% ipython --no-banner

In [1]: import numpy as np

In [2]: from numpy import linalg as LA

In [3]: np.set_printoptions(suppress=True, linewidth=200)

In [4]: feats = np.loadtxt("case1.csv", delimiter=",")

In [5]: feats
Out[5]: 
array([[-1., -3., -3.,  0., -2., -1.,  1.,  1.,  2., -2., -1.,  1.,  1.],
       [-3.,  7.,  9.,  0.,  6.,  3., -3., -3., -6.,  6.,  3., -3., -3.],
       [-3.,  9.,  7.,  0.,  6.,  3., -3., -3., -6.,  6.,  3., -3., -3.],
       [ 0.,  0.,  0., -2.,  0.,  0.,  0.,  0.,  0.,  0.,  0.,  0.,  0.],
       [-2.,  6.,  6.,  0.,  2.,  2., -2., -2., -4.,  4.,  2., -2., -2.],
       [-1.,  3.,  3.,  0.,  2., -1., -1., -1., -2.,  2.,  1., -1., -1.],
       [ 1., -3., -3.,  0., -2., -1., -1.,  1.,  2., -2., -1.,  1.,  1.],
       [ 1., -3., -3.,  0., -2., -1.,  1., -1.,  2., -2., -1.,  1.,  1.],
       [ 2., -6., -6.,  0., -4., -2.,  2.,  2.,  2., -4., -2.,  2.,  2.],
       [-2.,  6.,  6.,  0.,  4.,  2., -2., -2., -4.,  2.,  2., -2., -2.],
       [-1.,  3.,  3.,  0.,  2.,  1., -1., -1., -2.,  2., -1., -1., -1.],
       [ 1., -3., -3.,  0., -2., -1.,  1.,  1.,  2., -2., -1., -1.,  1.],
       [ 1., -3., -3.,  0., -2., -1.,  1.,  1.,  2., -2., -1.,  1., -1.]])

In [6]: vec = np.array([-1, -4, 0, -2, 3, -3, -2, 2, -5, 0, -4, -5, 2])

In [7]: (feats @ vec).argmax()
Out[7]: np.int64(1)

In [8]: feats @ np.ones(13)
Out[8]: array([ -7.,  13.,  13.,  -2.,   8.,   3.,  -7.,  -7., -12.,   8.,   3.,  -7.,  -7.])

In [9]: print(LA.norm(feats @ vec) <= LA.norm(feats, 2) * LA.norm(vec) + 1e-9)
True

In [10]: rng = np.random.default_rng(698)

In [11]: lab = rng.permutation(13)

In [12]: lab
Out[12]: array([ 2,  3,  0, 11,  1,  6, 12,  5, 10,  9,  7,  4,  8])

In [13]: M2 = feats[lab][:, lab]

In [14]: print(np.allclose(M2, feats))
False

In [15]: np.round(np.sort(np.abs(LA.eigvals(M2))), 2)
Out[15]: array([ 2.,  2.,  2.,  2.,  2.,  2.,  2.,  2.,  2.,  2.,  2.,  2., 35.])

In [16]: m1 = np.array([[1, 1, 1, 1, 1, 1, 1, 1],
    ...:     [1, 1, 1, 1, -1, -1, -1, -1],
    ...:     [1, 1, -1, -1, 1, 1, -1, -1],
    ...:     [1, -1, -1, 1, 1, -1, -1, 1],
    ...:     [1, -1, -1, 1, -1, 1, 1, -1],
    ...:     [1, -1, 1, -1, -1, 1, -1, 1]])

In [17]: m1
Out[17]: 
array([[ 1,  1,  1,  1,  1,  1,  1,  1],
       [ 1,  1,  1,  1, -1, -1, -1, -1],
       [ 1,  1, -1, -1,  1,  1, -1, -1],
       [ 1, -1, -1,  1,  1, -1, -1,  1],
       [ 1, -1, -1,  1, -1,  1,  1, -1],
       [ 1, -1,  1, -1, -1,  1, -1,  1]])

In [18]: vec = np.array([1, 7, 1, 5, 3, 8, 5, 5, 3, 5, 6, 0, 2])

In [19]: h = np.maximum(feats @ vec, 0)

In [20]: feats.T @ h
Out[20]: array([ -872.,  2434.,  2410.,     0.,  1616.,   834.,  -872.,  -872., -1744.,  1624.,   826.,  -872.,  -872.])

In [21]: h
Out[21]: array([  0.,  91., 103.,   0.,  64.,  19.,   0.,   0.,   0.,  60.,  23.,   0.,   0.])

In [22]: np.maximum(feats @ (3 * vec), 0)
Out[22]: array([  0., 273., 309.,   0., 192.,  57.,   0.,   0.,   0., 180.,  69.,   0.,   0.])
